>>> import numpy as np
>>> np.set_printoptions(precision=2, suppress=True, linewidth=120)
>>> def rd(a):
...     return np.round(a, 2) + 0
... 
>>> data = np.loadtxt("out1.csv", delimiter=",")
>>> data
array([[ -2.,   1.,  -2.],
       [  2.,   1.,  -2.],
       [  2.,   2.,   1.],
       [  2.,  -2.,   1.],
       [  1.,   1.,   0.],
       [  1.,  -1.,  -1.],
       [  2.,  -1.,  -2.],
       [  6.,   5., -10.]])
>>> # row 7 dominates
>>> A2 = data / np.sqrt((data ** 2).mean(axis=1, keepdims=True))
>>> np.linalg.matrix_rank(A2) == np.linalg.matrix_rank(data)
np.True_
>>> vec = np.array([1, 2, 1])
>>> a = np.maximum(data @ vec, 0)
>>> np.maximum(data @ vec, 0) - np.maximum(-data @ vec, 0)
array([-2.,  2.,  7., -1.,  3., -2., -2.,  6.])
>>> rd(np.tanh(data @ vec))
array([-0.96,  0.96,  1.  , -0.76,  1.  , -0.96, -0.96,  1.  ])
>>> np.maximum(data @ (3 * vec), 0)
array([ 0.,  6., 21.,  0.,  9.,  0.,  0., 18.])
>>> np.flatnonzero(a > 1e-9)
array([1, 2, 4, 7])
>>> vec = np.array([0, -1, -1])
>>> target = data @ vec
>>> rd(np.linalg.solve(data.T @ data, data.T @ target))
array([ 0., -1., -1.])
>>> rng = np.random.default_rng(982062)
>>> target = target + 0.05 * rng.normal(size=8)
>>> rd(target)
array([ 0.99,  0.96, -3.  ,  0.99, -1.06,  2.01,  3.06,  5.09])
>>> coef, *_ = np.linalg.lstsq(data, target)
>>> rd(np.linalg.norm(target - data @ coef))
np.float64(0.1)
>>> rd(coef)
array([ 0.  , -1.01, -1.01])
>>> coef.round()
array([ 0., -1., -1.])
>>> rd(data.T @ (target - data @ coef))
array([0., 0., 0.])
>>> C2 = data.T @ data
>>> np.linalg.matrix_rank(C2)
np.int64(3)
>>> np.diag(C2)
array([ 58.,  38., 115.])
>>> np.allclose(C2, C2.T)
True
>>> rd(np.linalg.svd(data, compute_uv=False) ** 2)
array([177.93,  20.89,  12.18])
>>> rd(np.linalg.eigvalsh(C2)[::-1])
array([177.93,  20.89,  12.18])
>>> np.trace(C2), (data ** 2).sum()
(np.float64(211.0), np.float64(211.0))
>>> mat = np.array([[-0.8, 0.9, -1.1],
...     [1.2, -2.0, -1.3],
...     [0.0, -2.2, 1.6],
...     [-0.8, 0.7, -0.4],
...     [-0.7, 1.0, 1.8],
...     [0.0, 0.8, 0.3],
...     [-2.9, 0.1, -0.3],
...     [0.4, -0.5, 0.7],
...     [0.8, -0.3, 0.2],
...     [0.5, 1.4, 0.4],
...     [-1.2, 0.0, 1.8],
...     [1.0, 0.6, -1.6],
...     [0.1, 0.6, -0.3],
...     [-2.1, -0.8, 0.7],
...     [2.6, 0.1, -1.3],
...     [-0.2, -0.5, -3.0],
...     [0.4, 0.3, -0.2],
...     [0.4, 0.9, 0.2],
...     [-0.6, -0.3, -0.7],
...     [-0.5, 1.6, -0.5],
...     [1.9, -0.6, -1.1],
...     [0.4, 0.3, -0.2],
...     [0.0, 0.5, -2.1]])
>>> mat[11] *= 10
>>> mat
array([[ -0.8,   0.9,  -1.1],
       [  1.2,  -2. ,  -1.3],
       [  0. ,  -2.2,   1.6],
       [ -0.8,   0.7,  -0.4],
       [ -0.7,   1. ,   1.8],
       [  0. ,   0.8,   0.3],
       [ -2.9,   0.1,  -0.3],
       [  0.4,  -0.5,   0.7],
       [  0.8,  -0.3,   0.2],
       [  0.5,   1.4,   0.4],
       [ -1.2,   0. ,   1.8],
       [ 10. ,   6. , -16. ],
       [  0.1,   0.6,  -0.3],
       [ -2.1,  -0.8,   0.7],
       [  2.6,   0.1,  -1.3],
       [ -0.2,  -0.5,  -3. ],
       [  0.4,   0.3,  -0.2],
       [  0.4,   0.9,   0.2],
       [ -0.6,  -0.3,  -0.7],
       [ -0.5,   1.6,  -0.5],
       [  1.9,  -0.6,  -1.1],
       [  0.4,   0.3,  -0.2],
       [  0. ,   0.5,  -2.1]])
>>> C2 = np.cov(mat, rowvar=False)
>>> rd(C2)
array([[ 5.75,  2.43, -7.27],
       [ 2.43,  2.4 , -4.05],
       [-7.27, -4.05, 12.18]])
>>> rd(np.polyfit(mat[:, 2], mat[:, 1], 1))
array([-0.33,  0.05])
>>> dist = np.linalg.norm(mat[:, None] - mat[None], axis=-1)
>>> rd(dist[:5, :5])
array([[0.  , 3.53, 4.19, 0.73, 2.9 ],
       [3.53, 0.  , 3.14, 3.48, 4.71],
       [4.19, 3.14, 0.  , 3.61, 3.28],
       [0.73, 3.48, 3.61, 0.  , 2.22],
       [2.9 , 4.71, 3.28, 2.22, 0.  ]])
>>> dist[4].round(6).argsort(kind="stable")[:4]
array([ 4, 10,  5,  9])
>>> dist.mean(axis=1).argmax()
np.int64(11)
>>> feats = np.load("block13.npy")
>>> feats
array([[ 0.,  0.,  3., -2.,  2., -3., -2.,  1., -2., -1.],
       [ 0.,  0.,  0.,  0.,  0.,  0.,  0.,  0.,  0.,  0.],
       [ 3.,  0.,  0.,  0.,  0.,  0.,  0.,  0.,  0.,  0.],
       [-2.,  0.,  0.,  0.,  0.,  0.,  0.,  0.,  0.,  0.],
       [ 2.,  0.,  0.,  0.,  0.,  0.,  0.,  0.,  0.,  0.],
       [-3.,  0.,  0.,  0.,  0.,  0.,  0.,  0.,  0.,  0.],
       [-2.,  0.,  0.,  0.,  0.,  0.,  0.,  0.,  0.,  0.],
       [ 1.,  0.,  0.,  0.,  0.,  0.,  0.,  0.,  0.,  0.],
       [-2.,  0.,  0.,  0.,  0.,  0.,  0.,  0.,  0.,  0.],
       [-1.,  0.,  0.,  0.,  0.,  0.,  0.,  0.,  0.,  0.]])
>>> r = np.linalg.matrix_rank(feats)
>>> r
np.int64(2)
>>> N = np.linalg.svd(feats)[2][r:].T
>>> np.linalg.matrix_rank(feats.T @ feats), np.linalg.matrix_rank(feats @ feats.T)
(np.int64(2), np.int64(2))
>>> [int(np.linalg.matrix_rank(np.delete(feats, i, axis=0))) for i in range(10)]
[1, 2, 2, 2, 2, 2, 2, 2, 2, 2]
>>> [int(np.linalg.matrix_rank(feats[:, :j + 1])) for j in range(10)]
[1, 1, 2, 2, 2, 2, 2, 2, 2, 2]
>>> [int(np.linalg.matrix_rank(feats[:i])) for i in range(1, len(feats) + 1)]
[1, 1, 2, 2, 2, 2, 2, 2, 2, 2]
>>> A2 = mat / np.sqrt((mat ** 2).mean(axis=1, keepdims=True))
>>> np.linalg.matrix_rank(mat - mat.mean(axis=1, keepdims=True))
np.int64(2)
>>> rd(np.linalg.norm(A2, axis=1))
array([1.73, 1.73, 1.73, 1.73, 1.73, 1.73, 1.73, 1.73, 1.73, 1.73, 1.73, 1.73, 1.73, 1.73, 1.73, 1.73, 1.73, 1.73,
       1.73, 1.73, 1.73, 1.73, 1.73])
>>> U, sv, Vh = np.linalg.svd(feats)
>>> V = Vh[:(sv > 1e-8).sum()]
>>> vec = feats[6] + 5 * feats[5] + rng.integers(2) * np.eye(10)[0]
>>> vec
array([-17.,   0.,   0.,   0.,   0.,   0.,   0.,   0.,   0.,   0.])
>>> rd(V.T @ V)
array([[ 1.  ,  0.  ,  0.  ,  0.  ,  0.  ,  0.  ,  0.  ,  0.  ,  0.  ,  0.  ],
       [ 0.  ,  0.  ,  0.  ,  0.  ,  0.  ,  0.  ,  0.  ,  0.  ,  0.  ,  0.  ],
       [ 0.  ,  0.  ,  0.25, -0.17,  0.17, -0.25, -0.17,  0.08, -0.17, -0.08],
       [ 0.  ,  0.  , -0.17,  0.11, -0.11,  0.17,  0.11, -0.06,  0.11,  0.06],
       [ 0.  ,  0.  ,  0.17, -0.11,  0.11, -0.17, -0.11,  0.06, -0.11, -0.06],
       [ 0.  ,  0.  , -0.25,  0.17, -0.17,  0.25,  0.17, -0.08,  0.17,  0.08],
       [ 0.  ,  0.  , -0.17,  0.11, -0.11,  0.17,  0.11, -0.06,  0.11,  0.06],
       [ 0.  ,  0.  ,  0.08, -0.06,  0.06, -0.08, -0.06,  0.03, -0.06, -0.03],
       [ 0.  ,  0.  , -0.17,  0.11, -0.11,  0.17,  0.11, -0.06,  0.11,  0.06],
       [ 0.  ,  0.  , -0.08,  0.06, -0.06,  0.08,  0.06, -0.03,  0.06,  0.03]])
>>> np.allclose(V.T @ V @ vec, vec)
True
>>> Q, V = np.linalg.qr(data[:, :1])[0], np.linalg.qr(data[:, 1:])[0]
>>> sv = np.linalg.svd(Q.T @ V, compute_uv=False)
>>> rd(np.degrees(np.arccos(sv.clip(0, 1))))
array([41.62])
>>> rd(np.linalg.norm(Q @ Q.T - V @ V.T, 2))
np.float64(1.0)
>>> rd(sv)
array([0.75])
>>> E = np.load("layer8.npy")
>>> E
array([[0, 1, 0, 0],
       [1, 0, 0, 0],
       [0, 0, 0, 0],
       [0, 0, 0, 2]])
>>> r = np.linalg.matrix_rank(E)
>>> r
np.int64(3)
>>> N = np.linalg.svd(E)[2][r:].T
>>> E @ N
array([[0.],
       [0.],
       [0.],
       [0.]])
>>> [int(np.linalg.matrix_rank(E[:, :j + 1])) for j in range(4)]
[1, 2, 2, 3]
>>> np.allclose(E @ N, 0)
True
>>> [int(np.linalg.matrix_rank(np.delete(E, i, axis=0))) for i in range(4)]
[2, 2, 3, 2]
>>> (E != 0).astype(int)
array([[0, 1, 0, 0],
       [1, 0, 0, 0],
       [0, 0, 0, 0],
       [0, 0, 0, 1]])
>>> E @ E
array([[1, 0, 0, 0],
       [0, 1, 0, 0],
       [0, 0, 0, 0],
       [0, 0, 0, 4]])
>>> W1 = np.array([[1, 1], [2, 0], [1, 2], [2, 0]])
>>> coef = np.array([-3, -2])
>>> hid = np.maximum(E @ W1 + coef, 0)
>>> hid
array([[0, 0],
       [0, 0],
       [0, 0],
       [1, 0]])
>>> np.linalg.matrix_rank(hid)
np.int64(1)
>>> (hid > 0).mean(axis=0)
array([0.25, 0.  ])
>>> basis = np.array([[4, 4, 0], [2, 4, 1]])
>>> W1 @ basis
array([[ 6,  8,  1],
       [ 8,  8,  0],
       [ 8, 12,  2],
       [ 8,  8,  0]])
>>> np.allclose(E, E.T)
True
>>> (E + E.T) / 2
array([[0., 1., 0., 0.],
       [1., 0., 0., 0.],
       [0., 0., 0., 0.],
       [0., 0., 0., 2.]])
>>> np.linalg.determinant(E)
Traceback (most recent call last):
  File "<python-input-86>", line 1, in <module>
    np.linalg.determinant(E)
    ^^^^^^^^^^^^^^^^^^^^^
AttributeError: module 'numpy.linalg' has no attribute 'determinant'
>>> (E - E.T) / 2
array([[0., 0., 0., 0.],
       [0., 0., 0., 0.],
       [0., 0., 0., 0.],
       [0., 0., 0., 0.]])
>>> W0 = rng.normal(size=(15, 5))
>>> W0 = 10 * W0 / np.linalg.norm(W0, axis=1, keepdims=True)
>>> rd(W0)
array([[-0.33,  6.52,  1.68, -6.11,  4.15],
       [ 7.31, -1.36, -5.12, -0.18,  4.29],
       [ 5.61,  1.85, -3.25,  5.98, -4.32],
       [-1.87,  5.25, -3.97, -1.9 , -7.04],
       [ 5.59, -6.57,  4.88,  0.15, -1.35],
       [-2.4 ,  8.01,  1.61,  2.74,  4.47],
       [-4.26,  5.53, -5.67, -2.46,  3.61],
       [ 0.39,  6.31,  1.48, -7.53, -1.12],
       [-1.13,  2.71,  8.99,  2.16, -2.43],
       [ 2.12, -7.27,  1.14, -0.36, -6.42],
       [ 5.3 , -2.14, -3.86, -7.2 ,  0.8 ],
       [ 4.18,  4.44, -1.43,  5.09, -5.9 ],
       [ 3.73,  1.19, -0.97,  9.13, -0.68],
       [ 1.8 ,  6.79,  1.6 , -6.93,  0.35],
       [-3.06,  0.62, -0.54,  1.19,  9.41]])
>>> hat = W0 @ np.linalg.solve(W0.T @ W0, W0.T)
>>> np.allclose(hat @ hat, hat)
True
>>> np.trace(hat)
np.float64(5.0)
>>> rd(hat @ W0[:, 3])
array([-6.11, -0.18,  5.98, -1.9 ,  0.15,  2.74, -2.46, -7.53,  2.16, -0.36, -7.2 ,  5.09,  9.13, -6.93,  1.19])
>>> rd(np.linalg.eigvalsh(hat))
array([0., 0., 0., 0., 0., 0., 0., 0., 0., 0., 1., 1., 1., 1., 1.])
>>> A = np.array([[0.6, -1.4, -1.2, -0.9, 1.1, -1.1, 0.7, -0.2],
...     [2.4, 1.3, -0.8, 0.7, 0.8, -0.1, -0.8, 0.3],
...     [-0.5, -0.1, -0.7, 0.1, -1.2, -0.6, -0.9, 1.8],
...     [0.6, -0.7, 0.7, -1.3, -1.1, 1.3, -1.2, 0.8],
...     [0.2, -0.1, 0.3, 1.9, 0.7, 0.9, -0.4, -0.1]])
>>> A[:, 3] *= 3
>>> rd(A)
array([[ 0.6, -1.4, -1.2, -2.7,  1.1, -1.1,  0.7, -0.2],
       [ 2.4,  1.3, -0.8,  2.1,  0.8, -0.1, -0.8,  0.3],
       [-0.5, -0.1, -0.7,  0.3, -1.2, -0.6, -0.9,  1.8],
       [ 0.6, -0.7,  0.7, -3.9, -1.1,  1.3, -1.2,  0.8],
       [ 0.2, -0.1,  0.3,  5.7,  0.7,  0.9, -0.4, -0.1]])
>>> W1 = np.array([[0, 2, 2],
...     [2, 3, 0],
...     [2, 1, 1],
...     [0, 3, 2],
...     [2, 0, 2],
...     [2, 2, 2],
...     [0, 0, 2],
...     [3, 3, 2]])
>>> coef = np.array([-2, 2, 4])
>>> hid = np.maximum(A @ W1 + coef, 0)
>>> (hid > 0).mean(axis=0)
array([0.6, 0.6, 0.6])
>>> rd(hid)
array([[ 0. ,  0. ,  0. ],
       [ 1.3, 16.9, 12.6],
       [ 0. ,  5.1,  1.1],
       [ 0.8,  0. ,  0. ],
       [ 1.3, 21. , 18.3]])
>>> np.linalg.matrix_rank(hid)
np.int64(3)
>>> basis = np.array([[-2, -2], [1, 1], [-2, 0]])
>>> (hid @ basis).round(6).argmax(axis=1)
array([0, 1, 1, 0, 1])
>>> def softmax(z):
...     e = np.exp(z - z.max(axis=-1, keepdims=True))
...     return e / e.sum(axis=-1, keepdims=True)
... 
>>> rd(softmax(10 * A[1]))
array([0.95, 0.  , 0.  , 0.05, 0.  , 0.  , 0.  , 0.  ])
>>> S = A @ A.T / np.sqrt(8)
>>> rd(softmax(S + np.triu(np.full(S.shape, -np.inf), 1)))
array([[1.  , 0.  , 0.  , 0.  , 0.  ],
       [0.  , 1.  , 0.  , 0.  , 0.  ],
       [0.04, 0.09, 0.87, 0.  , 0.  ],
       [0.01, 0.  , 0.  , 0.99, 0.  ],
       [0.  , 0.  , 0.  , 0.  , 1.  ]])
>>> rd(softmax(S)[1] @ A)
array([ 1.49,  0.72, -0.35,  3.55,  0.75,  0.3 , -0.64,  0.14])
>>> J = np.load("arr.npy")
>>> J
array([[0, 3, 2, 4, 4, 1],
       [0, 0, 3, 4, 3, 0],
       [0, 0, 0, 5, 5, 4],
       [0, 0, 0, 0, 3, 4],
       [0, 0, 0, 0, 0, 5],
       [0, 0, 0, 0, 0, 0]])
>>> # rank 5
>>> U, sv, Vh = np.linalg.svd(J)
>>> V = Vh[:(sv > 1e-8).sum()]
>>> vec = J[1] + 4 * J[5] + rng.integers(2) * np.eye(6)[4]
>>> vec
array([0., 0., 3., 4., 4., 0.])
>>> np.allclose(V.T @ V @ vec, vec)
True
>>> rd(V.T @ V)
array([[0., 0., 0., 0., 0., 0.],
       [0., 1., 0., 0., 0., 0.],
       [0., 0., 1., 0., 0., 0.],
       [0., 0., 0., 1., 0., 0.],
       [0., 0., 0., 0., 1., 0.],
       [0., 0., 0., 0., 0., 1.]])
>>> np.linalg.matrix_rank(np.vstack([J, vec]))
np.int64(5)
>>> np.argsort(-np.linalg.norm(J, axis=0).round(6), kind="stable")[:3]
array([4, 5, 3])
>>> np.linalg.matrix_rank(J, rtol=0.1)
np.int64(5)
>>> [round(float(x), 2) for x in np.linalg.svd(J, compute_uv=False)[:3]]
[11.89, 6.4, 2.5]
>>> m1 = np.load("sample11.npy")
>>> m1
array([[ 3.,  0.,  0.,  0.],
       [-1.,  3.,  1.,  0.],
       [-1.,  0.,  4.,  0.],
       [-1.,  0.,  1.,  3.]])
>>> ev, V = np.linalg.eig(m1)
>>> m1 @ V[:, 0] - ev[0] * V[:, 0]
array([0., 0., 0., 0.])
>>> u = np.array([-1, 1, -1])
>>> np.convolve(E[0], u)
array([ 0, -1,  1, -1,  0,  0])
>>> np.cross(E[0, :3], E[1, :3])
array([ 0,  0, -1])
>>> np.polyval(u, E[0])
array([-1, -1, -1, -1])
